In [1]: import numpy as np

In [2]: np.set_printoptions(suppress=True, linewidth=160)

In [3]: tidy = lambda a: np.round(a, 3) + 0

In [4]: J = np.loadtxt("out11.csv", delimiter=",")

In [5]: tidy(J)
Out[5]: 
array([[ 0.335, -0.322,  0.698, -0.439,  0.276,  0.271,  0.997, -0.837, -0.377],
       [ 0.289, -0.377, -0.15 ,  0.873,  0.376,  0.503,  0.807,  1.162,  0.304],
       [ 0.011, -0.818,  0.255, -0.789, -0.525, -0.344, -0.384,  0.363, -0.031],
       [ 0.612, -0.14 , -0.252,  0.27 , -0.627,  0.126, -0.466, -1.291,  1.153],
       [-0.865,  1.225,  0.478,  0.325, -0.399, -0.102, -0.288, -0.628,  0.993],
       [-0.821, -0.428,  0.997, -0.156, -0.123,  0.408,  0.13 , -1.338, -0.901],
       [ 0.86 ,  0.569,  0.865, -0.204,  0.724, -0.642, -1.044,  0.386,  0.063],
       [-0.082,  0.136,  1.042, -0.315, -0.403,  0.248,  0.681,  0.693,  0.536],
       [ 0.486,  1.39 ,  0.179, -0.469, -0.73 ,  0.963, -0.954, -0.213, -0.345],
       [-0.299,  0.509, -0.391, -0.543,  1.17 ,  1.287,  0.184, -0.061,  0.703],
       [-0.351, -0.75 ,  0.192,  0.342,  0.065,  1.155, -0.661,  0.366, -0.211]])

In [6]: Uu, s = np.linalg.svd(J)
ValueError: too many values to unpack (expected 2)


In [7]: Uu, s, VT = np.linalg.svd(J, full_matrices=False)

In [8]: tidy(s)
Out[8]: array([3.   , 2.7  , 2.43 , 2.187, 1.968, 1.771, 1.594, 1.435, 1.291])

In [9]: (s > 1e-8).sum()
Out[9]: np.int64(9)

In [10]: tidy(np.cumsum(s ** 2) / np.sum(s ** 2))
Out[10]: array([0.224, 0.405, 0.551, 0.67 , 0.766, 0.844, 0.907, 0.959, 1.   ])

In [11]: tidy(np.sqrt((s ** 2).sum())), tidy(np.linalg.norm(J))
Out[11]: (np.float64(6.345), np.float64(6.345))
